>>> import numpy as np
>>> np.set_printoptions(suppress=True, linewidth=100)
>>> M = np.load("out7.npy")
>>> M
array([[ 0, 10,  9],
       [ 0,  3,  1],
       [19,  0,  0],
       [ 1,  0,  0],
       [ 3,  0,  1],
       [ 0,  7,  7],
       [ 0, 14, 11],
       [ 0,  7,  7],
       [ 0,  0,  0],
       [ 1,  0,  0],
       [ 0,  0,  0],
       [17,  0,  0],
       [ 0, 11, 11],
       [ 0, 15, 11],
       [ 0, 15, 11],
       [ 0,  0,  0],
       [ 0, 16,  9],
       [ 9,  0,  1]])
>>> gram = M.T @ M
>>> np.round(np.linalg.eigvalsh(gram)[::-1], 1)
array([1959.1,  742.1,   17.8])
>>> (M @ M.T).shape
(18, 18)
>>> np.round(np.linalg.svd(M, compute_uv=False) ** 2, 1)
array([1959.1,  742.1,   17.8])
>>> gram
array([[ 742,    0,   12],
       [   0, 1230,  940],
       [  12,  940,  747]])
>>> gram = np.cov(M, rowvar=False)
>>> round(float(np.corrcoef(M[:, 1], M[:, 2])[0, 1]), 1)
1.0
>>> gram.round(1)
array([[ 35.5, -16. , -12.2],
       [-16. ,  41. ,  30. ],
       [-12.2,  30. ,  23.5]])
>>> np.round(np.polyfit(M[:, 1], M[:, 2], 1), 1)
array([0.7, 0.4])
>>> np.argsort(-M.std(axis=0).round(6), kind="stable")
array([1, 0, 2])
>>> low = np.linalg.cholesky(gram)
>>> round(float(np.prod(np.diag(low)) ** 2), 1), round(np.linalg.det(gram), 1)
(1889.7, np.float64(1889.7))
>>> np.round(gram / np.sqrt(np.outer(np.diag(gram), np.diag(gram))), 1)
array([[ 1. , -0.4, -0.4],
       [-0.4,  1. ,  1. ],
       [-0.4,  1. ,  1. ]])
>>> J = np.load("layer19.npy")
>>> J
array([[-4,  5, -5],
       [-5, -4,  5],
       [ 5, -5, -4]])
>>> np.round(np.fft.fft(J[0]), 1)
array([-4.+0.j , -4.-8.7j, -4.+8.7j])
>>> J @ np.ones(3)
array([-4., -4., -4.])
>>> np.round(np.sort(np.abs(np.fft.fft(J[0]))), 1), np.round(np.sort(np.linalg.svd(J, compute_uv=False)), 1)
(array([4. , 9.5, 9.5]), array([4. , 9.5, 9.5]))
>>> J @ (-1.0) ** np.arange(3)
array([-14.,   4.,   6.])
>>> def softmax(z):
...     e = np.exp(z - z.max(axis=-1, keepdims=True))
...     return e / e.sum(axis=-1, keepdims=True)
... 
>>> np.round(softmax(J[1]), 1) + 0
array([0., 0., 1.])
>>> np.round(softmax(J[1] + -3), 1) + 0
array([0., 0., 1.])
>>> S = J @ J.T / np.sqrt(3)
>>> softmax(S)[1] @ J
array([-5., -4.,  5.])
>>> np.round(softmax(S + np.triu(np.full(S.shape, -np.inf), 1)), 1) + 0
array([[1., 0., 0.],
       [0., 1., 0.],
       [0., 0., 1.]])
